$ python3 -q
>>> import numpy as np
>>> from numpy import linalg as LA
>>> np.set_printoptions(precision=2, suppress=True, linewidth=100)
>>> def rd(a):
...     return np.round(a, 2) + 0
... 
>>> other = np.array([[2, 0, -2, 2, 1],
...     [1, 1, 2, -1, -2],
...     [2, -2, 1, -2, -1],
...     [-2, -2, 0, 1, -2],
...     [0, 0, -1, 1, 1]])
>>> E = other.T @ other
>>> print(E)
[[13  1  0 -3  2]
 [ 1  9  0  1  4]
 [ 0  0 10 -9 -8]
 [-3  1 -9 11  5]
 [ 2  4 -8  5 11]]
>>> print([round(float(x), 2) for x in LA.svd(E, compute_uv=False)[:3]])
[25.87, 15.01, 9.16]
>>> print(np.argsort(-LA.norm(E, axis=0).round(6), kind="stable")[:3])
[2 3 4]
>>> left, sigma, VT = LA.svd(E)
>>> print(np.argmax(sigma[:-1] / (sigma[1:] + 1e-6)) + 1)
4
>>> other = left[:, :4] @ np.diag(sigma[:4]) @ VT[:4]
>>> print(LA.matrix_rank(E, rtol=0.05))
4
>>> print(LA.matrix_rank(other))
4
>>> print(rd(LA.norm(E - other) / LA.norm(E)))
0.0
>>> print(rd(np.abs(E - other).max()))
0.01
>>> print(rd(LA.norm(E - other, 2)), rd(sigma[4]))
0.02 0.02
>>> print(rd(other))
[[13.    1.    0.   -3.    2.  ]
 [ 1.    9.    0.    1.    4.  ]
 [ 0.    0.    9.99 -9.01 -8.01]
 [-3.    1.   -9.01 11.    5.  ]
 [ 2.    4.   -8.01  5.   11.  ]]
>>> left, sigma, VT = LA.svd(other)
>>> V = VT[:(sigma > 1e-8).sum()]
>>> rng = np.random.default_rng(941)
>>> x = other[3] + -3 * other[2] + rng.integers(2) * np.eye(5)[4]
>>> print(rd(x))
[ -3.     0.99 -38.98  38.02  29.01]
>>> print(rd(np.diag(V.T @ V)))
[1.   0.94 0.44 0.78 0.83]
>>> print(rd(V.T @ V))
[[ 1.    0.02 -0.05 -0.03 -0.03]
 [ 0.02  0.94  0.18  0.11  0.1 ]
 [-0.05  0.18  0.44 -0.35 -0.3 ]
 [-0.03  0.11 -0.35  0.78 -0.19]
 [-0.03  0.1  -0.3  -0.19  0.83]]
>>> print(rd(LA.norm(x - V.T @ V @ x)))
0.0
>>> print(np.allclose(V.T @ V @ x, x))
True
>>> K = np.load("run0.npy")
>>> print(K)
[[ 4  0  0  0 19]
 [ 0  7  1  0  5]
 [ 4  0  0  3 11]
 [ 0  0 12  0  0]
 [26  0  0  6 27]
 [ 0 34 35  0  0]
 [ 6  0  0  7  7]
 [ 0 20  8  0 11]
 [ 0  0  4  6  0]
 [ 0  0  0  0  0]
 [ 0  0  0  0  0]
 [ 0 12  0  0 19]
 [ 0  2 16  6  0]
 [ 0  0  7  8  0]
 [ 8  0  0 12  0]
 [ 0  0  0  5  0]
 [ 3 26 21  0  1]
 [ 0  0 14  3  0]
 [ 0  0  7  3  0]
 [23  0  0  0 29]
 [ 0  0 14  0  0]
 [19  0  0  5 13]
 [ 0 36 34  0  0]
 [ 2  0  0  9  0]]
>>> basis = K[[21, 17]].astype(float)
>>> for _ in range(6):
...     labels = LA.norm(K[:, None] - basis, axis=-1).argmin(axis=1)
...     basis = np.array([K[labels == j].mean(axis=0) for j in range(2)])
... 
>>> print(labels)
[0 1 0 1 0 1 0 1 1 1 1 0 1 1 0 1 1 1 1 0 1 0 1 1]
>>> print(np.abs(basis[1] - basis[0]).argmax())
4
>>> Xs = K - K.mean(axis=0)
>>> left, sigma, VT = LA.svd(Xs, full_matrices=False)
>>> print(rd(sigma))
[73.98 50.08 25.16 18.25 10.75]
>>> print(np.abs(left[:, 0]).argmax())
22
>>> print(rd(VT[0] * np.sign(VT[0, np.abs(VT[0]).argmax()])))
[-0.26  0.65  0.64 -0.09 -0.31]
>>> blk = np.stack([K, -1 * K, K[::-1]])
>>> print(blk.sum(axis=0))
[[ 2  0  0  9  0]
 [ 0 36 34  0  0]
 [19  0  0  5 13]
 [ 0  0 14  0  0]
 [23  0  0  0 29]
 [ 0  0  7  3  0]
 [ 0  0 14  3  0]
 [ 3 26 21  0  1]
 [ 0  0  0  5  0]
 [ 8  0  0 12  0]
 [ 0  0  7  8  0]
 [ 0  2 16  6  0]
 [ 0 12  0  0 19]
 [ 0  0  0  0  0]
 [ 0  0  0  0  0]
 [ 0  0  4  6  0]
 [ 0 20  8  0 11]
 [ 6  0  0  7  7]
 [ 0 34 35  0  0]
 [26  0  0  6 27]
 [ 0  0 12  0  0]
 [ 4  0  0  3 11]
 [ 0  7  1  0  5]
 [ 4  0  0  0 19]]
>>> print(rd(LA.norm(blk, axis=(1, 2))))
[111.94 111.94 111.94]
